>>> import numpy as np
>>> np.set_printoptions(suppress=True, linewidth=120)
>>> def rnd(a):
...     return np.round(a, 3) + 0
... 
>>> m1 = np.loadtxt("layer4.csv", delimiter=",")
>>> m1
array([[ 0., -1.,  0., -1.],
       [-1.,  0.,  0., -1.],
       [ 0.,  0.,  0.,  0.],
       [-1., -1.,  0.,  0.]])
>>> blk = np.stack([m1, 2 * m1, m1[::-1]])
>>> rnd(np.linalg.norm(blk, axis=(1, 2)))
array([2.449, 4.899, 2.449])
>>> np.linalg.matrix_rank(blk)
array([3, 3, 3])
>>> np.einsum("bij,cij->bc", blk, blk)
array([[ 6., 12.,  2.],
       [12., 24.,  4.],
       [ 2.,  4.,  6.]])
>>> blk.shape
(3, 4, 4)
>>> np.linalg.matrix_rank(blk.reshape(3, -1))
np.int64(2)
>>> (blk @ m1.T).shape
(3, 4, 4)
>>> rnd(np.linalg.det(blk))
array([0., 0., 0.])
>>> np.linalg.cond(m1) > 100
np.True_
>>> rnd(np.linalg.norm(m1, 2) / np.linalg.norm(m1))
np.float64(0.816)
>>> rnd(np.linalg.norm(m1, axis=0))
array([1.414, 1.414, 0.   , 1.414])
>>> rnd(np.linalg.norm(m1, axis=1))
array([1.414, 1.414, 0.   , 1.414])
>>> rnd(np.linalg.norm(m1) ** 2 / np.linalg.norm(m1, 2) ** 2)
np.float64(1.5)
>>> rnd(np.linalg.norm(m1, "nuc"))
np.float64(4.0)
>>> rnd(np.linalg.norm(m1[2], 1)), rnd(np.linalg.norm(m1[2], np.inf))
(np.float64(0.0), np.float64(0.0))
>>> data = np.array([[5.0, 1.0], [1.0, 5.0]])
>>> data
array([[5., 1.],
       [1., 5.]])
>>> # symmetric, so the eigenvalues are real
>>> x = np.ones(2)
>>> for _ in range(3):
...     x = data @ x
...     x /= np.linalg.norm(x)
...     print(round(x @ data @ x, 3))
... 
6.0
6.0
6.0
>>> rnd(x)
array([0.707, 0.707])
>>> u = np.array([2, 1])
>>> M2 = data + np.outer(u, np.eye(2)[1])
>>> rnd(np.linalg.det(M2) / np.linalg.det(data)), rnd(1 + np.linalg.solve(data, u)[1])
(np.float64(1.125), np.float64(1.125))
>>> M2
array([[5., 3.],
       [1., 6.]])
>>> np.linalg.matrix_rank(np.linalg.inv(M2) - np.linalg.inv(data), tol=1e-8)
np.int64(1)
>>> E = np.load("x.npy")
>>> E
array([[-16,  13,  13,   3],
       [ -4,  -3,   8,   7],
       [ -6,  10,   7,  -4],
       [ -6,   8,  13,  -2]])
>>> # looks like rank 3
>>> hat = np.triu(np.array([[1, 5, -3, 3], [-4, 2, -3, 4], [-3, -5, 2, -3], [4, -5, 5, 3]]), 1) + np.eye(4)
>>> M2 = hat @ E @ np.linalg.inv(hat)
>>> np.linalg.matrix_rank(M2)
np.int64(3)
>>> rnd(np.poly(M2))
array([   1.,   14.,    3., -350.,    0.])
>>> np.trace(M2), np.trace(E)
(np.float64(-14.0), np.int64(-14))
>>> rank = np.linalg.matrix_rank(E)
>>> rank
np.int64(3)
>>> ns = np.linalg.svd(E)[2][rank:].T
>>> [int(np.linalg.matrix_rank(np.delete(E, i, axis=0))) for i in range(4)]
[3, 3, 3, 3]
>>> np.linalg.matrix_rank(E.T @ E), np.linalg.matrix_rank(E @ E.T)
(np.int64(3), np.int64(3))
>>> rnd(ns[:, 0] / ns[np.abs(ns[:, 0]).round(6).argmax(), 0])
array([1., 1., 0., 1.])
>>> M2 = np.array([[-2, -3, 1, 3], [1, -2, 2, -3], [-1, -1, -2, -3], [0, 3, -1, -1]])
>>> J = M2.T @ M2
>>> J
array([[ 6,  5,  2, -6],
       [ 5, 23, -8, -3],
       [ 2, -8, 10,  4],
       [-6, -3,  4, 28]])
>>> # symmetric, so the eigenvalues are real
>>> np.allclose(J @ J.T, J.T @ J)
True
>>> rnd(np.linalg.det(J))
np.float64(5184.0)
>>> rnd(np.sort(np.abs(np.linalg.eigvals(J))))
array([ 0.697,  9.568, 23.097, 33.638])
>>> (J - J.T) / 2
array([[0., 0., 0., 0.],
       [0., 0., 0., 0.],
       [0., 0., 0., 0.],
       [0., 0., 0., 0.]])
>>> rnd(np.abs(np.linalg.eigvals(J)).max())
np.float64(33.638)
>>> M2 = J / np.sqrt((J ** 2).mean(axis=1, keepdims=True))
>>> np.linalg.matrix_rank(J - J.mean(axis=1, keepdims=True))
np.int64(3)
>>> rnd(M2[2])
array([ 0.295, -1.18 ,  1.474,  0.59 ])
>>> np.linalg.matrix_rank(M2) == np.linalg.matrix_rank(J)
np.True_
>>> u, r1 = J[0], J[2]
>>> u @ r1
np.int64(-32)
>>> p = (u @ r1) / (u @ u) * u
>>> rnd(r1 - p)
array([ 3.901, -6.416, 10.634,  2.099])
>>> np.linalg.matrix_rank(np.outer(u, r1))
np.int64(1)
>>> (r1 - p) @ u
np.float64(0.0)
>>> np.outer(u, r1)
array([[ 12, -48,  60,  24],
       [ 10, -40,  50,  20],
       [  4, -16,  20,   8],
       [-12,  48, -60, -24]])
>>> round(np.log10(np.linalg.cond(J)))
2
>>> np.linalg.cond(J) > 100
np.False_
>>> rnd(np.linalg.norm(J, 2) / np.linalg.norm(J))
np.float64(0.802)
>>> np.argsort(-np.linalg.norm(J, axis=0).round(6), kind="stable")[:3]
array([3, 1, 2])
>>> Z = np.array([[2, -1, -1], [3, -2, 1], [-3, 2, 2]])
>>> rng = np.random.default_rng(104)
>>> F = (rng.random((23, 3)) < 0.25) @ Z
>>> F
array([[-3,  2,  2],
       [ 2, -1, -1],
       [ 0,  0,  0],
       [ 3, -2,  1],
       [-3,  2,  2],
       [ 0,  0,  0],
       [ 0,  0,  0],
       [-3,  2,  2],
       [-3,  2,  2],
       [ 0,  0,  0],
       [ 0,  0,  0],
       [ 0,  0,  0],
       [-3,  2,  2],
       [ 2, -1, -1],
       [ 0,  0,  0],
       [ 0,  0,  0],
       [ 3, -2,  1],
       [ 0,  0,  0],
       [ 0,  0,  0],
       [ 2, -1, -1],
       [ 0,  0,  0],
       [ 0,  0,  0],
       [ 0,  0,  0]])
>>> # rows 0 and 4 are equal
>>> Xs = F - F.mean(axis=0)
>>> evecs = np.linalg.svd(Xs)[2][:2]
>>> M2 = Xs - Xs @ evecs.T @ evecs
>>> np.linalg.norm(M2, axis=1).round(6).argmax()
np.int64(1)
>>> rnd(M2.std(axis=0))
array([0.043, 0.064, 0.004])
>>> rnd(np.linalg.norm(M2) / np.linalg.norm(Xs))
np.float64(0.033)
>>> rnd(np.diag(evecs.T @ evecs))
array([0.696, 0.307, 0.998])
>>> gram = np.cov(F, rowvar=False)
>>> rnd(gram)
array([[ 3.391, -2.164, -1.31 ],
       [-2.164,  1.391,  0.81 ],
       [-1.31 ,  0.81 ,  0.976]])
>>> gram.shape
(3, 3)
>>> np.argwhere(np.triu(np.abs(np.corrcoef(F.T)) > 0.8, 1))
array([[0, 1]])
>>> rnd(np.linalg.eigvalsh(gram)[::-1])
array([5.321, 0.431, 0.006])
>>> M2 = np.c_[F[:, :1] @ np.array([[2]]), np.array([-5, 3, 4, 3, 5, 4, 4, 2, 3, 3, 3, 4, 5, -4, -5, 1, 3, -1, 2, -1, 5, -4, 2])]
>>> M2
array([[-6, -5],
       [ 4,  3],
       [ 0,  4],
       [ 6,  3],
       [-6,  5],
       [ 0,  4],
       [ 0,  4],
       [-6,  2],
       [-6,  3],
       [ 0,  3],
       [ 0,  3],
       [ 0,  4],
       [-6,  5],
       [ 4, -4],
       [ 0, -5],
       [ 0,  1],
       [ 6,  3],
       [ 0, -1],
       [ 0,  2],
       [ 4, -1],
       [ 0,  5],
       [ 0, -4],
       [ 0,  2]])
>>> rnd(np.linalg.norm(np.linalg.qr(F)[0].T @ M2, axis=0) ** 2 / ((M2 ** 2).sum(axis=0) + 1e-12))
array([1.   , 0.136])
>>> rnd(np.linalg.lstsq(F, M2[:, 0])[0])
array([2., 0., 0.])
>>> np.linalg.matrix_rank(np.c_[F, M2])
np.int64(4)
>>> hat = M2 @ np.linalg.solve(M2.T @ M2, M2.T)
>>> np.trace(hat)
np.float64(2.0)
>>> Xs = (F - F.mean(axis=0)) / F.std(axis=0)
>>> np.argwhere(np.abs(Xs) > 2)
array([], shape=(0, 2), dtype=int64)
>>> coef = np.linalg.lstsq(np.delete(Xs, 2, axis=1), Xs[:, 2])[0]
>>> rnd(1 - np.var(Xs[:, 2] - np.delete(Xs, 2, axis=1) @ coef))
np.float64(0.584)
>>> rnd(coef)
array([-3.671, -2.962])
>>> X = np.array([[1, 0, 0], [0, 2, 0], [2, 2, 1]])
>>> X
array([[1, 0, 0],
       [0, 2, 0],
       [2, 2, 1]])
>>> gram = X.T @ X
>>> np.allclose(gram, gram.T)
True
>>> (X @ X.T).shape
(3, 3)
>>> rnd(np.linalg.eigvalsh(gram)[::-1])
array([11.511,  2.341,  0.148])
>>> np.diag(gram)
array([5, 8, 1])
>>> np.linalg.matrix_rank(gram)
np.int64(3)
>>> t = np.radians(90)
>>> r_ = np.eye(3)
>>> r_[1, 1] = r_[2, 2] = np.cos(t)
>>> r_[1, 2], r_[2, 1] = -np.sin(t), np.sin(t)
>>> rnd(r_)
array([[ 1.,  0.,  0.],
       [ 0.,  0., -1.],
       [ 0.,  1.,  0.]])
>>> M2 = X @ r_.T
>>> np.abs(M2 - X).max(axis=0)
array([0., 3., 2.])
>>> np.allclose(np.linalg.norm(X, axis=1), np.linalg.norm(M2, axis=1))
True
>>> np.allclose(X @ X.T, M2 @ M2.T)
True
>>> M = np.load("case19.npy")
>>> rnd(M)
array([[0.133, 0.333, 0.2  , 0.333],
       [0.375, 0.125, 0.125, 0.375],
       [0.   , 0.455, 0.273, 0.273],
       [0.   , 0.167, 0.167, 0.667]])
>>> # rows sum to 1
>>> M2 = np.linalg.inv(M)
>>> (np.abs(M2) > 1e-9).astype(int)
array([[1, 1, 1, 1],
       [1, 1, 1, 1],
       [1, 1, 1, 1],
       [1, 1, 1, 1]])
>>> rnd(M2)
array([[  1.875,   2.   ,  -1.375,  -1.5  ],
       [ 25.313,  -9.   , -13.063,  -2.25 ],
       [-47.813,  17.   ,  29.563,   2.25 ],
       [  5.625,  -2.   ,  -4.125,   1.5  ]])
>>> rnd(M @ M2)
array([[1., 0., 0., 0.],
       [0., 1., 0., 0.],
       [0., 0., 1., 0.],
       [0., 0., 0., 1.]])
>>> rnd(np.linalg.cond(M))
np.float64(72.607)
>>> rnd(np.linalg.det(M) * np.linalg.det(M2))
np.float64(1.0)
>>> rnd(np.linalg.slogdet(M)[0])
np.float64(-1.0)
>>> rnd(np.linalg.inv(M2))
array([[0.133, 0.333, 0.2  , 0.333],
       [0.375, 0.125, 0.125, 0.375],
       [0.   , 0.455, 0.273, 0.273],
       [0.   , 0.167, 0.167, 0.667]])
>>> u = np.array([0, 3])
>>> rnd(np.array([np.convolve(row, u, "same") for row in M2]))
array([[   0.   ,    5.625,    6.   ,   -4.125],
       [   0.   ,   75.938,  -27.   ,  -39.188],
       [   0.   , -143.438,   51.   ,   88.688],
       [   0.   ,   16.875,   -6.   ,  -12.375]])
>>> hat = np.triu(np.array([[-7, -8, 1, 2], [7, 4, 1, -8], [-5, -8, -4, -2], [9, -9, -8, 1]]), 1) + np.eye(4)
>>> M2 = hat @ M @ np.linalg.inv(hat)
>>> rnd(np.trace(M2)), rnd(np.trace(M))
(np.float64(1.198), np.float64(1.198))
>>> rnd(M2)
array([[  -2.867,  -22.812,   25.485, -126.855],
       [   0.375,    2.246,   -3.557,    5.42 ],
       [   0.   ,    0.121,   -0.182,   -0.455],
       [   0.   ,    0.167,    0.   ,    2.   ]])
>>> left, s, Vh = np.linalg.svd(M)
>>> rnd(s)
array([1.095, 0.386, 0.317, 0.015])
>>> M2 = left[:, :3] @ np.diag(s[:3]) @ Vh[:3]
>>> rnd(M2)
array([[0.133, 0.328, 0.211, 0.332],
       [0.375, 0.127, 0.121, 0.375],
       [0.   , 0.458, 0.266, 0.274],
       [0.   , 0.167, 0.166, 0.667]])
>>> rnd(np.linalg.norm(M - M2) / np.linalg.norm(M))
np.float64(0.013)
>>> np.linalg.matrix_rank(M2)
np.int64(3)
>>> Q = M.astype(float).copy()
>>> for j in range(4):
...     Q[:, j] -= Q[:, :j] @ (Q[:, :j].T @ Q[:, j])
...     Q[:, j] /= np.linalg.norm(Q[:, j])
... 
>>> rnd(Q.T @ M)
array([[0.398, 0.229, 0.185, 0.465],
       [0.   , 0.555, 0.345, 0.516],
       [0.   , 0.   , 0.068, 0.52 ],
       [0.   , 0.   , 0.   , 0.135]])
>>> arr = np.load("mat.npy")
>>> arr
array([[0, 0, 1],
       [0, 1, 0],
       [5, 0, 0]])
>>> M2 = arr / np.sqrt((arr ** 2).mean(axis=1, keepdims=True))
>>> np.linalg.matrix_rank(M2) == np.linalg.matrix_rank(arr)
np.True_
>>> np.linalg.matrix_rank(arr - arr.mean(axis=1, keepdims=True))
np.int64(2)
>>> rnd(arr - arr.mean(axis=1, keepdims=True))
array([[-0.333, -0.333,  0.667],
       [-0.333,  0.667, -0.333],
       [ 3.333, -1.667, -1.667]])
>>> rnd(np.linalg.norm(M2, axis=1))
array([1.732, 1.732, 1.732])
>>> Q, evecs = np.linalg.qr(arr[:, :2])[0], np.linalg.qr(arr[:, 2:])[0]
>>> s = np.linalg.svd(Q.T @ evecs, compute_uv=False)
>>> (s > 0.9).sum()
np.int64(0)
>>> np.degrees(np.arccos(s.clip(0, 1)))
array([90.])
>>> s
array([0.])
